% python3 -q
>>> import numpy as np
>>> np.set_printoptions(precision=2, suppress=True, linewidth=160, legacy="1.25")
>>> X = np.load("layer6.npy")
>>> print(X)
[[ 1  1 -1 -1 -1 -1  1  1]
 [ 1  1  1  1 -1 -1 -1 -1]
 [ 1 -1 -1  1 -1  1  1 -1]
 [ 1 -1  1 -1 -1  1 -1  1]
 [ 1 -1 -1  1  1 -1 -1  1]]
>>> u, g = X[3], X[0]
>>> u @ u
8
>>> u @ g
0
>>> pr = (u @ g) / (u @ u) * u
>>> print(np.outer(u, g))
[[ 1  1 -1 -1 -1 -1  1  1]
 [-1 -1  1  1  1  1 -1 -1]
 [ 1  1 -1 -1 -1 -1  1  1]
 [-1 -1  1  1  1  1 -1 -1]
 [-1 -1  1  1  1  1 -1 -1]
 [ 1  1 -1 -1 -1 -1  1  1]
 [-1 -1  1  1  1  1 -1 -1]
 [ 1  1 -1 -1 -1 -1  1  1]]
>>> (g - pr) @ u
0.0
>>> u = np.array([-1, 1, 0])
>>> np.convolve(X[0], u)
array([-1,  0,  2,  0,  0,  0, -2,  0,  1,  0])
>>> print(np.cross(X[0, :3], X[1, :3]))
[ 2 -2  0]
>>> other = X / np.sqrt((X ** 2).mean(axis=1, keepdims=True))
>>> print(np.linalg.matrix_rank(other) == np.linalg.matrix_rank(X))
True
>>> print(other[4])
[ 1. -1. -1.  1.  1. -1. -1.  1.]
>>> np.linalg.matrix_rank(X - X.mean(axis=1, keepdims=True))
5
>>> def softmax(z):
...     e = np.exp(z - z.max(axis=-1, keepdims=True))
...     return e / e.sum(axis=-1, keepdims=True)
... 
>>> softmax(X[3] + 2)
array([0.22, 0.03, 0.22, 0.03, 0.03, 0.22, 0.03, 0.22])
>>> softmax(X[3])
array([0.22, 0.03, 0.22, 0.03, 0.03, 0.22, 0.03, 0.22])
>>> np.round(softmax(10 * X[3]), 2) + 0
array([0.25, 0.  , 0.25, 0.  , 0.  , 0.25, 0.  , 0.25])
>>> S = X @ X.T / np.sqrt(8)
>>> softmax(S)
array([[0.81, 0.05, 0.05, 0.05, 0.05],
       [0.05, 0.81, 0.05, 0.05, 0.05],
       [0.05, 0.05, 0.81, 0.05, 0.05],
       [0.05, 0.05, 0.05, 0.81, 0.05],
       [0.05, 0.05, 0.05, 0.05, 0.81]])
>>> F = np.array([[0, 0, 1, 0, 0, 0],
...     [0, 0, 0, 0, 1, 0],
...     [0, 0, 0, 0, 0, 1],
...     [0, 1, 0, 0, 0, 0],
...     [1, 0, 0, 0, 0, 0],
...     [0, 0, 0, 1, 0, 0]])
>>> # a transition matrix
>>> x = np.array([-5, 0, 0, 2, 4, 9])
>>> round(np.linalg.det(F), 2)
-1.0
>>> print(np.sort(np.abs(np.degrees(np.angle(np.linalg.eigvals(F))))))
[  0.  60.  60. 120. 120. 180.]
>>> F.T @ (F @ x)
array([-5,  0,  0,  2,  4,  9])
>>> print(np.abs(np.linalg.eigvals(F)))
[1. 1. 1. 1. 1. 1.]
>>> 6 - np.linalg.matrix_rank(F - np.eye(6), tol=1e-8)
1
>>> [p for p in range(1, 25) if np.allclose(np.linalg.matrix_power(F, p), np.eye(6))]
[6, 12, 18, 24]
>>> round(float(np.linalg.norm(x)), 2), round(np.linalg.norm(F @ x), 2)
(11.22, 11.22)
>>> u = np.array([0, 0, 1, 0, 3, 1])
>>> other = F + np.outer(u, np.eye(6)[2])
>>> print(other)
[[0. 0. 1. 0. 0. 0.]
 [0. 0. 0. 0. 1. 0.]
 [0. 0. 1. 0. 0. 1.]
 [0. 1. 0. 0. 0. 0.]
 [1. 0. 3. 0. 0. 0.]
 [0. 0. 1. 1. 0. 0.]]
>>> print(np.linalg.matrix_rank(np.linalg.inv(other) - np.linalg.inv(F), tol=1e-8))
1
>>> x = np.array([3, -2, 0, 0, 0, 0])
>>> np.sign((F @ x).round(6))
array([ 0,  0,  0, -1,  1,  0])
>>> (F * x).sum(axis=1)
array([ 0,  0,  0, -2,  3,  0])
>>> F * x
array([[ 0,  0,  0,  0,  0,  0],
       [ 0,  0,  0,  0,  0,  0],
       [ 0,  0,  0,  0,  0,  0],
       [ 0, -2,  0,  0,  0,  0],
       [ 3,  0,  0,  0,  0,  0],
       [ 0,  0,  0,  0,  0,  0]])
>>> (F @ x).argmax()
4
>>> np.linalg.norm(F @ x) <= np.linalg.norm(F, 2) * np.linalg.norm(x) + 1e-9
True
>>> rng = np.random.default_rng(95)
>>> idx = rng.permutation(6)
>>> idx
array([0, 3, 2, 1, 5, 4])
>>> other = F[idx][:, idx]
>>> np.round(np.linalg.det(other), 2), np.round(np.linalg.det(F[idx]), 2)
(-1.0, -1.0)
>>> np.trace(other)
0
>>> A = np.load("a.npy")
>>> A
array([[ 1.  ,  0.  ,  0.  ,  0.  ,  0.  ,  0.  ,  0.  ,  0.  ,  0.  ],
       [ 0.  ,  0.87, -0.5 ,  0.  ,  0.  ,  0.  ,  0.  ,  0.  ,  0.  ],
       [ 0.  ,  0.5 ,  0.87,  0.  ,  0.  ,  0.  ,  0.  ,  0.  ,  0.  ],
       [ 0.  ,  0.  ,  0.  ,  1.  ,  0.  ,  0.  ,  0.  ,  0.  ,  0.  ],
       [ 0.  ,  0.  ,  0.  ,  0.  ,  1.  ,  0.  ,  0.  ,  0.  ,  0.  ],
       [ 0.  ,  0.  ,  0.  ,  0.  ,  0.  ,  1.  ,  0.  ,  0.  ,  0.  ],
       [ 0.  ,  0.  ,  0.  ,  0.  ,  0.  ,  0.  ,  1.  ,  0.  ,  0.  ],
       [ 0.  ,  0.  ,  0.  ,  0.  ,  0.  ,  0.  ,  0.  ,  1.  ,  0.  ],
       [ 0.  ,  0.  ,  0.  ,  0.  ,  0.  ,  0.  ,  0.  ,  0.  ,  1.  ]])
>>> np.round(np.linalg.norm(A), 2)
3.0
>>> np.linalg.svd(A, compute_uv=False)
array([1., 1., 1., 1., 1., 1., 1., 1., 1.])
>>> np.unravel_index(np.abs(A).argmax(), A.shape)
(0, 0)
>>> A - A[0]
array([[ 0.  ,  0.  ,  0.  ,  0.  ,  0.  ,  0.  ,  0.  ,  0.  ,  0.  ],
       [-1.  ,  0.87, -0.5 ,  0.  ,  0.  ,  0.  ,  0.  ,  0.  ,  0.  ],
       [-1.  ,  0.5 ,  0.87,  0.  ,  0.  ,  0.  ,  0.  ,  0.  ,  0.  ],
       [-1.  ,  0.  ,  0.  ,  1.  ,  0.  ,  0.  ,  0.  ,  0.  ,  0.  ],
       [-1.  ,  0.  ,  0.  ,  0.  ,  1.  ,  0.  ,  0.  ,  0.  ,  0.  ],
       [-1.  ,  0.  ,  0.  ,  0.  ,  0.  ,  1.  ,  0.  ,  0.  ,  0.  ],
       [-1.  ,  0.  ,  0.  ,  0.  ,  0.  ,  0.  ,  1.  ,  0.  ,  0.  ],
       [-1.  ,  0.  ,  0.  ,  0.  ,  0.  ,  0.  ,  0.  ,  1.  ,  0.  ],
       [-1.  ,  0.  ,  0.  ,  0.  ,  0.  ,  0.  ,  0.  ,  0.  ,  1.  ]])
>>> print(np.count_nonzero(A))
11
>>> print(A.shape)
(9, 9)
>>> np.linalg.matrix_rank(A)
9
>>> A.sum(axis=0)
array([1.  , 1.37, 0.37, 1.  , 1.  , 1.  , 1.  , 1.  , 1.  ])
>>> print(np.abs(A).max())
1.0
>>> A.mean(axis=0)
array([0.11, 0.15, 0.04, 0.11, 0.11, 0.11, 0.11, 0.11, 0.11])
>>> idx = rng.permutation(9)
>>> idx
array([4, 6, 0, 8, 5, 7, 1, 3, 2])
>>> other = A[idx][:, idx]
>>> np.sort(np.abs(np.linalg.eigvals(other)))
array([1., 1., 1., 1., 1., 1., 1., 1., 1.])
>>> np.diag(other)
array([1.  , 1.  , 1.  , 1.  , 1.  , 1.  , 0.87, 1.  , 0.87])
>>> np.allclose(other, A)
False
>>> print(round(float(np.linalg.det(other)), 2), np.round(np.linalg.det(A[idx]), 2))
1.0 -1.0
>>> x = np.array([3, -5, 5, 1, -3, 0, -1, 4, 5])
>>> np.linalg.inv(A)
array([[ 1.  ,  0.  ,  0.  ,  0.  ,  0.  ,  0.  ,  0.  ,  0.  ,  0.  ],
       [ 0.  ,  0.87,  0.5 ,  0.  ,  0.  ,  0.  ,  0.  ,  0.  ,  0.  ],
       [ 0.  , -0.5 ,  0.87,  0.  ,  0.  ,  0.  ,  0.  ,  0.  ,  0.  ],
       [ 0.  ,  0.  ,  0.  ,  1.  ,  0.  ,  0.  ,  0.  ,  0.  ,  0.  ],
       [ 0.  ,  0.  ,  0.  ,  0.  ,  1.  ,  0.  ,  0.  ,  0.  ,  0.  ],
       [ 0.  ,  0.  ,  0.  ,  0.  ,  0.  ,  1.  ,  0.  ,  0.  ,  0.  ],
       [ 0.  ,  0.  ,  0.  ,  0.  ,  0.  ,  0.  ,  1.  ,  0.  ,  0.  ],
       [ 0.  ,  0.  ,  0.  ,  0.  ,  0.  ,  0.  ,  0.  ,  1.  ,  0.  ],
       [ 0.  ,  0.  ,  0.  ,  0.  ,  0.  ,  0.  ,  0.  ,  0.  ,  1.  ]])
>>> A.T @ (A @ x)
array([ 3., -5.,  5.,  1., -3.,  0., -1.,  4.,  5.])
>>> round(float(np.linalg.norm(x)), 2), round(float(np.linalg.norm(A @ x)), 2)
(10.54, 10.54)
>>> E = np.loadtxt("w.csv", delimiter=",")
>>> E
array([[0., 0., 1., 0., 1., 0., 0.],
       [0., 0., 1., 0., 0., 0., 0.],
       [1., 1., 0., 0., 0., 0., 1.],
       [0., 0., 0., 0., 0., 0., 1.],
       [1., 0., 0., 0., 0., 0., 0.],
       [0., 0., 0., 0., 0., 0., 1.],
       [0., 0., 1., 1., 0., 1., 0.]])
>>> np.linalg.cond(E) > 100
True
>>> print([round(float(x), 2) for x in np.linalg.svd(E, compute_uv=False)[:3]])
[2.05, 2.05, 1.21]
>>> np.argsort(-np.linalg.norm(E, axis=0).round(6), kind="stable")[:3]
array([2, 6, 0])
>>> np.linalg.matrix_rank(E, rtol=0.1)
6
>>> w, evecs = np.linalg.eigh(E)
>>> x = np.array([3, 2, 3, 1, 1, 3, 2])
>>> np.round(evecs * np.maximum(w, 0) @ evecs.T, 2) + 0
array([[ 0.66,  0.21,  0.5 ,  0.  ,  0.5 ,  0.  ,  0.14],
       [ 0.21,  0.42,  0.5 ,  0.  ,  0.  ,  0.  ,  0.18],
       [ 0.5 ,  0.5 ,  0.8 ,  0.18,  0.21,  0.18,  0.5 ],
       [ 0.  ,  0.  ,  0.18,  0.33, -0.03,  0.33,  0.5 ],
       [ 0.5 ,  0.  ,  0.21, -0.03,  0.45, -0.03,  0.  ],
       [ 0.  ,  0.  ,  0.18,  0.33, -0.03,  0.33,  0.5 ],
       [ 0.14,  0.18,  0.5 ,  0.5 ,  0.  ,  0.5 ,  0.84]])
>>> print(np.abs(E).sum(axis=1).max(), np.round(np.abs(w).max(), 2))
3.0 2.05
>>> print(round(float(x @ E @ x / (x @ x)), 2), np.round(w[0], 2), round(float(w[-1]), 2))
1.73 -2.05 2.05
>>> np.round(evecs * np.abs(w) @ evecs.T, 2) + 0
array([[ 1.32,  0.42,  0.  ,  0.  ,  0.  ,  0.  ,  0.29],
       [ 0.42,  0.84,  0.  ,  0.  ,  0.  ,  0.  ,  0.35],
       [ 0.  ,  0.  ,  1.61,  0.35,  0.42,  0.35,  0.  ],
       [ 0.  ,  0.  ,  0.35,  0.66, -0.07,  0.66,  0.  ],
       [ 0.  ,  0.  ,  0.42, -0.07,  0.9 , -0.07,  0.  ],
       [ 0.  ,  0.  ,  0.35,  0.66, -0.07,  0.66,  0.  ],
       [ 0.29,  0.35,  0.  ,  0.  ,  0.  ,  0.  ,  1.67]])
>>> np.linalg.eigvalsh(E[1:, 1:])
array([-1.85, -0.77,  0.  ,  0.  ,  0.77,  1.85])
>>> (np.sign(evecs[:, -1].round(6)) == np.sign(evecs[0, -1].round(6))).astype(int)
array([1, 1, 1, 1, 1, 1, 1])
>>> T = np.stack([E, -3 * E, E[::-1]])
>>> print(np.linalg.det(T))
[0. 0. 0.]
>>> np.einsum("bij,cij->bc", T, T)
array([[ 12., -36.,   5.],
       [-36., 108., -15.],
       [  5., -15.,  12.]])
>>> np.linalg.matrix_rank(T)
array([6, 6, 6])
>>> np.linalg.norm(T, axis=(1, 2))
array([ 3.46, 10.39,  3.46])
>>> w, evecs = np.linalg.eigh(E)
>>> print(np.unique(w.round(6) + 0, return_counts=True)[1])
[1 1 1 1 1 1 1]
>>> (w > 1e-8).sum(), (w < -1e-8).sum()
(3, 3)
>>> np.round(evecs @ np.diag(w) @ evecs.T, 2) + 0
array([[0., 0., 1., 0., 1., 0., 0.],
       [0., 0., 1., 0., 0., 0., 0.],
       [1., 1., 0., 0., 0., 0., 1.],
       [0., 0., 0., 0., 0., 0., 1.],
       [1., 0., 0., 0., 0., 0., 0.],
       [0., 0., 0., 0., 0., 0., 1.],
       [0., 0., 1., 1., 0., 1., 0.]])
>>> np.round(w.sum(), 2), np.trace(E)
(-0.0, 0.0)
>>> np.round(np.linalg.svd(E, compute_uv=False), 2) + 0
array([2.05, 2.05, 1.21, 1.21, 0.57, 0.57, 0.  ])
>>> print(np.abs(evecs[:, -1]).round(6).argmax())
2
>>> Uu, sv, Vh = np.linalg.svd(E)
>>> sv.round(2) + 0
array([2.05, 2.05, 1.21, 1.21, 0.57, 0.57, 0.  ])
>>> np.argmax(sv[:-1] / (sv[1:] + 1e-6)) + 1
6
>>> other = Uu[:, :6] @ np.diag(sv[:6]) @ Vh[:6]
>>> print(np.linalg.matrix_rank(E, rtol=0.05))
6
>>> round(np.linalg.norm(E - other) / np.linalg.norm(E), 2)
0.0
>>> print(np.round(np.linalg.norm(E - other, 2), 2), round(float(sv[6]), 2))
0.0 0.0
>>> data = np.loadtxt("test17.csv", delimiter=",")
>>> data
array([[0., 0., 1., 0., 0., 1., 0., 0., 0., 1., 0., 0.],
       [0., 0., 0., 0., 0., 0., 1., 0., 0., 0., 0., 0.],
       [1., 0., 0., 0., 0., 0., 0., 0., 1., 0., 0., 0.],
       [0., 0., 0., 0., 1., 1., 0., 0., 0., 0., 0., 0.],
       [0., 0., 0., 1., 0., 0., 1., 0., 0., 0., 1., 0.],
       [1., 0., 0., 1., 0., 0., 1., 1., 1., 1., 1., 0.],
       [0., 1., 0., 0., 1., 1., 0., 0., 0., 0., 0., 1.],
       [0., 0., 0., 0., 0., 1., 0., 0., 0., 0., 0., 1.],
       [0., 0., 1., 0., 0., 1., 0., 0., 0., 0., 0., 0.],
       [1., 0., 0., 0., 0., 1., 0., 0., 0., 0., 0., 0.],
       [0., 0., 0., 0., 1., 1., 0., 0., 0., 0., 0., 0.],
       [0., 0., 0., 0., 0., 0., 1., 1., 0., 0., 0., 0.]])
>>> [round(float(x), 2) for x in np.linalg.svd(data, compute_uv=False)[:3]]
[3.27, 3.09, 1.84]
>>> np.argsort(-np.linalg.norm(data, axis=0).round(6), kind="stable")[:3]
array([5, 6, 0])
>>> np.linalg.matrix_rank(data, rtol=0.1)
10
>>> T = np.stack([data, 3 * data, data[::-1]])
>>> T.sum(axis=0)
array([[0., 0., 4., 0., 0., 4., 1., 1., 0., 4., 0., 0.],
       [0., 0., 0., 0., 1., 1., 4., 0., 0., 0., 0., 0.],
       [5., 0., 0., 0., 0., 1., 0., 0., 4., 0., 0., 0.],
       [0., 0., 1., 0., 4., 5., 0., 0., 0., 0., 0., 0.],
       [0., 0., 0., 4., 0., 1., 4., 0., 0., 0., 4., 1.],
       [4., 1., 0., 4., 1., 1., 4., 4., 4., 4., 4., 1.],
       [1., 4., 0., 1., 4., 4., 1., 1., 1., 1., 1., 4.],
       [0., 0., 0., 1., 0., 4., 1., 0., 0., 0., 1., 4.],
       [0., 0., 4., 0., 1., 5., 0., 0., 0., 0., 0., 0.],
       [5., 0., 0., 0., 0., 4., 0., 0., 1., 0., 0., 0.],
       [0., 0., 0., 0., 4., 4., 1., 0., 0., 0., 0., 0.],
       [0., 0., 1., 0., 0., 1., 4., 4., 0., 1., 0., 0.]])
>>> w, evecs = np.linalg.eigh(data)
>>> np.abs(evecs[:, -1])
array([0.31, 0.1 , 0.16, 0.26, 0.26, 0.58, 0.34, 0.23, 0.23, 0.27, 0.26, 0.18])
>>> np.round(np.linalg.eigvalsh(data @ data), 2) + 0
array([ 0.  ,  0.  ,  0.34,  0.36,  0.59,  1.21,  1.47,  1.49,  2.9 ,  3.39,  9.54, 10.71])
>>> np.abs(evecs[:, -1]).round(6).argmax()
5
>>> np.round(evecs @ np.diag(w) @ evecs.T, 2) + 0
array([[0., 0., 1., 0., 0., 1., 0., 0., 0., 1., 0., 0.],
       [0., 0., 0., 0., 0., 0., 1., 0., 0., 0., 0., 0.],
       [1., 0., 0., 0., 0., 0., 0., 0., 1., 0., 0., 0.],
       [0., 0., 0., 0., 1., 1., 0., 0., 0., 0., 0., 0.],
       [0., 0., 0., 1., 0., 0., 1., 0., 0., 0., 1., 0.],
       [1., 0., 0., 1., 0., 0., 1., 1., 1., 1., 1., 0.],
       [0., 1., 0., 0., 1., 1., 0., 0., 0., 0., 0., 1.],
       [0., 0., 0., 0., 0., 1., 0., 0., 0., 0., 0., 1.],
       [0., 0., 1., 0., 0., 1., 0., 0., 0., 0., 0., 0.],
       [1., 0., 0., 0., 0., 1., 0., 0., 0., 0., 0., 0.],
       [0., 0., 0., 0., 1., 1., 0., 0., 0., 0., 0., 0.],
       [0., 0., 0., 0., 0., 0., 1., 1., 0., 0., 0., 0.]])
>>> np.round(evecs.T @ evecs, 2) + 0
array([[1., 0., 0., 0., 0., 0., 0., 0., 0., 0., 0., 0.],
       [0., 1., 0., 0., 0., 0., 0., 0., 0., 0., 0., 0.],
       [0., 0., 1., 0., 0., 0., 0., 0., 0., 0., 0., 0.],
       [0., 0., 0., 1., 0., 0., 0., 0., 0., 0., 0., 0.],
       [0., 0., 0., 0., 1., 0., 0., 0., 0., 0., 0., 0.],
       [0., 0., 0., 0., 0., 1., 0., 0., 0., 0., 0., 0.],
       [0., 0., 0., 0., 0., 0., 1., 0., 0., 0., 0., 0.],
       [0., 0., 0., 0., 0., 0., 0., 1., 0., 0., 0., 0.],
       [0., 0., 0., 0., 0., 0., 0., 0., 1., 0., 0., 0.],
       [0., 0., 0., 0., 0., 0., 0., 0., 0., 1., 0., 0.],
       [0., 0., 0., 0., 0., 0., 0., 0., 0., 0., 1., 0.],
       [0., 0., 0., 0., 0., 0., 0., 0., 0., 0., 0., 1.]])
>>> (w > 1e-8).sum(), (w < -1e-8).sum()
(5, 5)
>>> np.unique(w.round(6) + 0, return_counts=True)[1]
array([1, 1, 1, 1, 1, 2, 1, 1, 1, 1, 1])
